>>> import numpy as np
>>> np.set_printoptions(precision=2, suppress=True, linewidth=120, sign=" ")
>>> X = np.load("layer7.npy")
>>> X
array([[-0.55, -1.44, -2.57],
       [ 0.37, -2.63,  1.4 ],
       [-2.93, -0.06,  0.66]])
>>> x = np.array([0, 3, 1])
>>> X * x
array([[-0.  , -4.32, -2.57],
       [ 0.  , -7.89,  1.4 ],
       [-0.  , -0.18,  0.66]])
>>> np.sign((X @ x).round(6))
array([-1., -1.,  1.])
>>> (X @ x).argmax()
np.int64(2)
>>> (X * x).sum(axis=1)
array([-6.9 , -6.5 ,  0.48])
>>> np.allclose(X @ X.T, X.T @ X)
True
>>> round(float(np.linalg.det(X)), 2)
27.0
>>> np.sort(np.abs(np.linalg.eigvals(X)))
array([ 3.,  3.,  3.])
>>> np.round(np.trace(X), 2)
np.float64(-2.52)
>>> (X + X.T) / 2
array([[-0.55, -0.54, -2.75],
       [-0.54, -2.63,  0.67],
       [-2.75,  0.67,  0.66]])
>>> np.allclose(X, X.T)
False
>>> (X - X.T) / 2
array([[ 0.  , -0.9 ,  0.18],
       [ 0.9 ,  0.  ,  0.73],
       [-0.18, -0.73,  0.  ]])
>>> x = np.array([1, 3, 2])
>>> rhs = X @ x
>>> rhs
array([-10.02,  -4.74,  -1.79])
>>> np.linalg.solve(X, rhs)
array([ 1.,  3.,  2.])
>>> np.linalg.solve(X, -2 * rhs)
array([-2., -6., -4.])
>>> np.round(np.linalg.solve(X, X[:, 1]), 2) + 0
array([ 0.,  1.,  0.])
>>> proj = np.triu(np.array([[5, 2, 3], [4, 3, 3], [2, 2, 4]]), 1) + np.eye(3)
>>> out = proj @ X @ np.linalg.inv(proj)
>>> round(float(np.trace(out)), 2), round(np.trace(X), 2)
(-2.52, np.float64(-2.52))
>>> np.poly(out)
array([  1.  ,   2.52,  -7.57, -27.  ])
>>> out
array([[ -8.6 ,  10.32,  -2.97],
       [ -8.41,  14.02, -13.46],
       [ -2.93,   5.79,  -7.95]])
>>> np.round(np.linalg.det(out), 2)
np.float64(27.0)
>>> proj @ X - X @ proj
array([[-8.05, -4.34, 10.73],
       [-8.78, -0.91,  8.76],
       [ 0.  ,  5.85,  8.96]])
>>> arr = np.loadtxt("run5.csv", delimiter=",")
>>> arr
array([[ 5.,  0.,  4.],
       [ 0.,  5.,  0.],
       [ 4.,  0.,  5.]])
>>> # splits into 2 blocks
>>> def softmax(z):
...     e = np.exp(z - z.max(axis=-1, keepdims=True))
...     return e / e.sum(axis=-1, keepdims=True)
... 
>>> np.round(softmax(10 * arr[2]), 2) + 0
array([ 0.,  0.,  1.])
>>> np.round(softmax(arr[2]), 2) + 0
array([ 0.27,  0.  ,  0.73])
>>> np.round(softmax(arr[2] + 5), 2) + 0
array([ 0.27,  0.  ,  0.73])
>>> att = arr @ arr.T / np.sqrt(3)
>>> np.round(softmax(att), 2) + 0
array([[ 0.64,  0.  ,  0.36],
       [ 0.  ,  1.  ,  0.  ],
       [ 0.36,  0.  ,  0.64]])
>>> softmax(att).round(6).argmax(axis=1)
array([ 0,  1,  2])
>>> np.round(softmax(att)[2] @ arr, 2) + 0
array([ 4.36,  0.  ,  4.64])
